>>> import numpy as np
>>> np.set_printoptions(suppress=True, linewidth=140)
>>> F = np.load("data.npy")
>>> F
array([[0, 0, 0, 0, 2],
       [0, 0, 1, 0, 0],
       [1, 0, 0, 0, 0],
       [0, 0, 0, 1, 0],
       [0, 0, 0, 0, 0]])
>>> W1 = np.array([[1, 4, 2, -1, 2],
...     [5, 5, -5, -4, 0],
...     [1, -4, -1, 4, -1],
...     [-1, 0, 0, -1, -5],
...     [-5, -1, 3, 1, -1]])
>>> b = np.array([-9, -8, 5, 8, -2])
>>> hid = np.maximum(F @ W1 + b, 0)
>>> (hid > 0).astype(int)
array([[0, 0, 1, 1, 0],
       [0, 0, 1, 1, 0],
       [0, 0, 1, 1, 0],
       [0, 0, 1, 1, 0],
       [0, 0, 1, 1, 0]])
>>> basis = np.array([[3, 4, 3], [5, 5, 5], [4, 3, 2], [2, 5, 0], [3, 3, 5]])
>>> W1 @ basis
array([[ 35,  31,  37],
       [ 12,  10,  30],
       [-16,  -2, -24],
       [-20, -24, -28],
       [ -9, -14, -19]])
>>> B = np.array([[1, 0], [-1, 3]])
>>> basis = np.kron(B, F)
>>> np.linalg.matrix_rank(basis)
np.int64(8)
>>> np.round(np.linalg.norm(basis, 2), 1), round(np.linalg.norm(B, 2) * np.linalg.norm(F, 2), 1)
(np.float64(6.4), np.float64(6.4))
>>> vec = np.array([1, 0, -1, 2, 0])
>>> F * vec
array([[ 0,  0,  0,  0,  0],
       [ 0,  0, -1,  0,  0],
       [ 1,  0,  0,  0,  0],
       [ 0,  0,  0,  2,  0],
       [ 0,  0,  0,  0,  0]])
>>> (F * vec).sum(axis=1)
array([ 0, -1,  1,  2,  0])
>>> F @ (2 * vec)
array([ 0, -2,  2,  4,  0])
>>> np.sign((F @ vec).round(6))
array([ 0, -1,  1,  1,  0])
>>> (F @ vec).argmax()
np.int64(3)
>>> round(float(np.linalg.norm(F, 2) / np.linalg.norm(F)), 1)
0.8
>>> np.linalg.cond(F) > 100
np.True_
>>> [round(float(x), 1) for x in np.linalg.svd(F, compute_uv=False)[:3]]
[2.0, 1.0, 1.0]
>>> rk = np.linalg.matrix_rank(F)
>>> rk
np.int64(4)
>>> N = np.linalg.svd(F)[2][rk:].T
>>> N[:, 0] / N[np.abs(N[:, 0]).round(6).argmax(), 0]
array([0., 1., 0., 0., 0.])
>>> np.linalg.matrix_rank(F.T @ F), np.linalg.matrix_rank(F @ F.T)
(np.int64(4), np.int64(4))
>>> F @ N
array([[0.],
       [0.],
       [0.],
       [0.],
       [0.]])
>>> [int(np.linalg.matrix_rank(np.delete(F, i, axis=0))) for i in range(5)]
[3, 3, 3, 3, 4]
>>> M = np.load("m.npy")
>>> M
array([[ 5,  4,  5,  4],
       [-2, -1, -2, -1],
       [ 5,  4,  5,  4],
       [-2, -1, -2, -1]])
>>> rk = np.linalg.matrix_rank(M)
>>> rk
np.int64(2)
>>> N = np.linalg.svd(M)[2][rk:].T
>>> [int(np.linalg.matrix_rank(M[:, :j + 1])) for j in range(4)]
[1, 2, 2, 2]
>>> np.allclose(M @ N, 0)
True
>>> np.linalg.matrix_rank(M.T @ M), np.linalg.matrix_rank(M @ M.T)
(np.int64(2), np.int64(2))
>>> np.round(np.linalg.norm(M, axis=0), 1)
array([7.6, 5.8, 7.6, 5.8])
>>> np.linalg.norm(M, axis=1).argmax()
np.int64(0)
>>> round(np.linalg.norm(M[1] - M[0]), 1)
np.float64(12.2)
>>> feats = np.array([[1.0, 0.0, 0.0, 0.0, 0.0, 0.0, 0.0],
...     [0.0, 0.0, -1.0, 0.0, 0.0, 0.0, 0.0],
...     [0.0, 1.0, 0.0, 0.0, 0.0, 0.0, 0.0],
...     [0.0, 0.0, 0.0, 1.0, 0.0, 0.0, 0.0],
...     [0.0, 0.0, 0.0, 0.0, 1.0, 0.0, 0.0],
...     [0.0, 0.0, 0.0, 0.0, 0.0, 1.0, 0.0],
...     [0.0, 0.0, 0.0, 0.0, 0.0, 0.0, 1.0]])
>>> feats
array([[ 1.,  0.,  0.,  0.,  0.,  0.,  0.],
       [ 0.,  0., -1.,  0.,  0.,  0.,  0.],
       [ 0.,  1.,  0.,  0.,  0.,  0.,  0.],
       [ 0.,  0.,  0.,  1.,  0.,  0.,  0.],
       [ 0.,  0.,  0.,  0.,  1.,  0.,  0.],
       [ 0.,  0.,  0.,  0.,  0.,  1.,  0.],
       [ 0.,  0.,  0.,  0.,  0.,  0.,  1.]])
>>> r0 = np.array([2, 2])
>>> np.correlate(feats[1], feats[0], "full")
array([ 0.,  0.,  0.,  0.,  0.,  0.,  0.,  0., -1.,  0.,  0.,  0.,  0.])
>>> np.cross(feats[1, :3], feats[0, :3])
array([ 0., -1.,  0.])
>>> vec = np.array([2, 1, 3, 1, 0, 4, 2])
>>> y = feats @ vec
>>> y
array([ 2., -3.,  1.,  1.,  0.,  4.,  2.])
>>> np.round(np.linalg.solve(feats, feats[:, 0]), 1)
array([ 1.,  0., -0.,  0.,  0.,  0.,  0.])
>>> np.round(np.linalg.solve(feats, 2 * y), 1)
array([4., 2., 6., 2., 0., 8., 4.])
>>> vec = np.array([3, 0, 0, 1, 2, 0, 3])
>>> y = feats @ vec
>>> b, lr = np.zeros(7), 1 / np.linalg.norm(feats, 2) ** 2
>>> for i in range(10):
...     b -= lr * feats.T @ (feats @ b - y)
...     if i % 2 == 0: print(i, round(np.linalg.norm(feats @ b - y), 1))
... 
0 0.0
2 0.0
4 0.0
6 0.0
8 0.0
>>> b
array([3., 0., 0., 1., 2., 0., 3.])
>>> rng = np.random.default_rng(48713)
>>> J = np.eye(3, dtype=int)[rng.permutation(3)] * np.array([-6, -3, 7])
>>> J
array([[ 0,  0,  7],
       [-6,  0,  0],
       [ 0, -3,  0]])
>>> B = np.linalg.inv(J)
>>> np.round(np.linalg.det(J) * B, 1)
array([[ -0., -21.,  -0.],
       [ -0.,  -0., -42.],
       [ 18.,   0.,   0.]])
>>> B.round(1)
array([[-0. , -0.2, -0. ],
       [-0. , -0. , -0.3],
       [ 0.1,  0. ,  0. ]])
>>> np.round(np.linalg.inv(B), 1)
array([[ 0.,  0.,  7.],
       [-6., -0., -0.],
       [-0., -3., -0.]])
>>> np.allclose(J @ J.T, J.T @ J)
False
>>> (J + J.T) / 2
array([[ 0. , -3. ,  3.5],
       [-3. ,  0. , -1.5],
       [ 3.5, -1.5,  0. ]])
>>> np.round(np.sort(np.abs(np.linalg.eigvals(J))), 1)
array([5., 5., 5.])
>>> np.allclose(J, J.T)
False
>>> W0 = np.loadtxt("block2.csv", delimiter=",")
>>> W0.round(1)
array([[ 1. ,  0. ,  0. , -0.3],
       [ 0. ,  1. ,  0. ,  0. ],
       [ 0. ,  0. ,  1. ,  0. ],
       [ 0.3,  0. ,  0. ,  1. ]])
>>> np.round(np.linalg.norm(J[0], 1), 1), round(float(np.linalg.norm(J[0], np.inf)), 1)
(np.float64(7.0), 7.0)
>>> np.round(np.linalg.norm(J, axis=0), 1)
array([6., 3., 7.])
>>> np.round(np.linalg.norm(J, 1), 1), round(np.linalg.norm(J, np.inf), 1)
(np.float64(7.0), np.float64(7.0))
>>> np.round(W0.T @ W0, 1) + 0
array([[1., 0., 0., 0.],
       [0., 1., 0., 0.],
       [0., 0., 1., 0.],
       [0., 0., 0., 1.]])
>>> B = W0 / np.linalg.norm(W0, axis=1, keepdims=True)
>>> cov = B @ B.T
>>> np.degrees(np.arccos(np.clip(cov[3, 1], -1, 1)))
np.float64(90.0)
>>> cov[3].round(1) + 0
array([0., 0., 0., 1.])
>>> cov.round(1) + 0
array([[1., 0., 0., 0.],
       [0., 1., 0., 0.],
       [0., 0., 1., 0.],
       [0., 0., 0., 1.]])
>>> W1 = np.array([[-3, -3, 0, -5, -1, -3],
...     [-2, 2, -5, 0, 5, 5],
...     [5, 4, -1, -1, 2, 3],
...     [-1, 1, 1, 3, 5, -5]])
>>> b = np.array([0, -1, -3, -3, 1, 1])
>>> hid = np.maximum(W0 @ W1 + b, 0)
>>> np.round((hid > 0).mean(axis=0), 1)
array([0.2, 0.5, 0. , 0. , 0.8, 0.5])
>>> np.linalg.matrix_rank(hid)
np.int64(3)
>>> basis = np.array([[2, 0], [1, 1], [2, -1], [2, 2], [-2, -1], [2, 2]])
>>> np.round(hid @ basis, 1)
array([[  0. ,   0. ],
       [  1. ,   7. ],
       [ 15. ,   8. ],
       [-11.1,  -5.6]])
>>> W1 @ basis
array([[-23, -18],
       [-12,  12],
       [ 12,   7],
       [-13,  -9]])
>>> data = np.diag(np.array([-4, -1, 5, 0]))
>>> data
array([[-4,  0,  0,  0],
       [ 0, -1,  0,  0],
       [ 0,  0,  5,  0],
       [ 0,  0,  0,  0]])
>>> data @ data.T
array([[16,  0,  0,  0],
       [ 0,  1,  0,  0],
       [ 0,  0, 25,  0],
       [ 0,  0,  0,  0]])
>>> np.round(np.linalg.norm(data, axis=0), 1)
array([4., 1., 5., 0.])
>>> data.T @ data
array([[16,  0,  0,  0],
       [ 0,  1,  0,  0],
       [ 0,  0, 25,  0],
       [ 0,  0,  0,  0]])
>>> np.round(np.linalg.pinv(data), 1)
array([[-0.2,  0. ,  0. ,  0. ],
       [ 0. , -1. ,  0. ,  0. ],
       [ 0. ,  0. ,  0.2,  0. ],
       [ 0. ,  0. ,  0. ,  0. ]])
>>> np.unravel_index(np.abs(data).argmax(), data.shape)
(np.int64(2), np.int64(2))
>>> np.round(data.mean(axis=0), 1)
array([-1. , -0.2,  1.2,  0. ])
>>> proj = np.triu(np.array([[2, 5, 3, 1], [3, 2, 2, 0], [3, 4, 2, 4], [4, 5, 4, 2]]), 1) + np.eye(4)
>>> B = proj @ data @ np.linalg.inv(proj)
>>> np.round(np.linalg.det(B), 1)
np.float64(0.0)
>>> np.linalg.matrix_rank(B)
np.int64(3)
>>> B
array([[ -4.,  15.,  -3.,  16.],
       [  0.,  -1.,  12., -48.],
       [  0.,   0.,   5., -20.],
       [  0.,   0.,   0.,   0.]])
>>> B.reshape(-1, 2)
array([[ -4.,  15.],
       [ -3.,  16.],
       [  0.,  -1.],
       [ 12., -48.],
       [  0.,   0.],
       [  5., -20.],
       [  0.,   0.],
       [  0.,   0.]])
>>> B.ravel(order="F")
array([ -4.,   0.,   0.,   0.,  15.,  -1.,   0.,   0.,  -3.,  12.,   5.,   0.,  16., -48., -20.,   0.])
>>> B.reshape(2, -1)
array([[ -4.,  15.,  -3.,  16.,   0.,  -1.,  12., -48.],
       [  0.,   0.,   5., -20.,   0.,   0.,   0.,   0.]])
>>> T = B.reshape(4, 2, -1)
>>> np.swapaxes(T, 1, 2)[2]
array([[  0.,   5.],
       [  0., -20.]])
>>> T.sum(axis=1)
array([[ -7.,  31.],
       [ 12., -49.],
       [  5., -20.],
       [  0.,   0.]])
>>> np.einsum("ihd,jhd->hij", T, T).shape
(2, 4, 4)
>>> T.shape
(4, 2, 2)
>>> np.einsum("ihd,ihd->ih", T, T)
array([[ 241.,  265.],
       [   1., 2448.],
       [   0.,  425.],
       [   0.,    0.]])
>>> Uu, sv, Vh = np.linalg.svd(data)
>>> sv
array([5., 4., 1., 0.])
>>> np.argmax(sv[:-1] / (sv[1:] + 1e-6)) + 1
np.int64(3)
>>> B = Uu[:, :3] @ np.diag(sv[:3]) @ Vh[:3]
>>> B
array([[-4.,  0.,  0.,  0.],
       [ 0., -1.,  0.,  0.],
       [ 0.,  0.,  5.,  0.],
       [ 0.,  0.,  0.,  0.]])
>>> np.round(np.linalg.norm(data - B) / np.linalg.norm(data), 1)
np.float64(0.0)
>>> X = np.load("dump.npy")
>>> X
array([[-2,  2,  1,  1],
       [ 0,  2, -1,  1],
       [ 0,  0, -1,  0],
       [ 0,  0,  0, -3]])
>>> vec = np.array([5, 6, 7, 1])
>>> y = X @ vec
>>> b, lr = np.zeros(4), 1 / np.linalg.norm(X, 2) ** 2
>>> for i in range(12):
...     b -= lr * X.T @ (X @ b - y)
...     if i % 2 == 0: print(i, round(np.linalg.norm(X @ b - y), 1))
... 
0 6.7
2 5.8
4 5.4
6 5.1
8 4.8
10 4.6
>>> round(np.linalg.cond(X), 1)
np.float64(6.4)
>>> m1 = np.load("run14.npy")
>>> m1
array([[ 2,  0, -2, -1, -2,  2,  0],
       [ 0,  2, -1,  1,  0, -1, -1],
       [ 2,  1,  0,  1,  0,  0, -2],
       [ 1,  0,  1,  0, -2,  0,  2],
       [ 2, -4,  0, -3, -2,  4,  2]])
>>> # null space of dimension 3
>>> t = np.radians(36)
>>> R = np.eye(4)
>>> R[1, 1] = R[2, 2] = np.cos(t)
>>> R[1, 2], R[2, 1] = -np.sin(t), np.sin(t)
>>> R.round(1)
array([[ 1. ,  0. ,  0. ,  0. ],
       [ 0. ,  0.8, -0.6,  0. ],
       [ 0. ,  0.6,  0.8,  0. ],
       [ 0. ,  0. ,  0. ,  1. ]])
>>> B = data @ R.T
>>> np.round(np.abs(B - data).max(axis=0), 1)
array([0. , 2.9, 1. , 0. ])
>>> B.round(1)
array([[-4. ,  0. ,  0. ,  0. ],
       [ 0. , -0.8, -0.6,  0. ],
       [ 0. , -2.9,  4. ,  0. ],
       [ 0. ,  0. ,  0. ,  0. ]])
>>> round(float(np.linalg.det(R)), 1), np.round(np.trace(R), 1)
(1.0, np.float64(3.6))
>>> cov = m1.T @ m1
>>> np.diag(cov)
array([13, 21,  6, 12, 12, 21, 13])
>>> np.round(np.linalg.eigvalsh(cov)[::-1], 1) + 0
array([68.6, 17.3,  7.9,  4.2,  0. ,  0. ,  0. ])
>>> np.allclose(m1[:-1].T @ np.linalg.lstsq(m1[:-1].T, m1[-1])[0], m1[-1])
True
>>> np.unique(m1.round(6), axis=0).shape
(5, 7)
>>> Uu, sv, Vh = np.linalg.svd(m1)
>>> evecs = Vh[:(sv > 1e-8).sum()]
>>> vec = m1[4] + 4 * m1[1] + rng.integers(2) * np.eye(7)[2]
>>> vec
array([ 2.,  4., -3.,  1., -2.,  0., -2.])
>>> np.round(evecs.T @ evecs, 1) + 0
array([[ 0.7,  0. ,  0.2,  0.1, -0.3,  0.2, -0.2],
       [ 0. ,  0.6, -0.2,  0.3, -0.2, -0.3, -0.1],
       [ 0.2, -0.2,  0.8,  0.2,  0.1, -0.2,  0.1],
       [ 0.1,  0.3,  0.2,  0.3,  0. , -0.3, -0.1],
       [-0.3, -0.2,  0.1,  0. ,  0.6, -0.1, -0.4],
       [ 0.2, -0.3, -0.2, -0.3, -0.1,  0.4, -0.1],
       [-0.2, -0.1,  0.1, -0.1, -0.4, -0.1,  0.7]])
>>> np.linalg.matrix_rank(np.vstack([m1, vec]))
np.int64(5)
>>> np.round(np.linalg.norm(vec - evecs.T @ evecs @ vec), 1)
np.float64(0.5)
>>> B = m1 / np.sqrt((m1 ** 2).mean(axis=1, keepdims=True))
>>> np.round(m1 - m1.mean(axis=1, keepdims=True), 1)
array([[ 2.1,  0.1, -1.9, -0.9, -1.9,  2.1,  0.1],
       [ 0. ,  2. , -1. ,  1. ,  0. , -1. , -1. ],
       [ 1.7,  0.7, -0.3,  0.7, -0.3, -0.3, -2.3],
       [ 0.7, -0.3,  0.7, -0.3, -2.3, -0.3,  1.7],
       [ 2.1, -3.9,  0.1, -2.9, -1.9,  4.1,  2.1]])
>>> np.linalg.matrix_rank(m1 - m1.mean(axis=1, keepdims=True))
np.int64(4)
>>> np.linalg.matrix_rank(B) == np.linalg.matrix_rank(m1)
np.True_
>>> np.round(np.linalg.norm(B, axis=1), 1)
array([2.6, 2.6, 2.6, 2.6, 2.6])
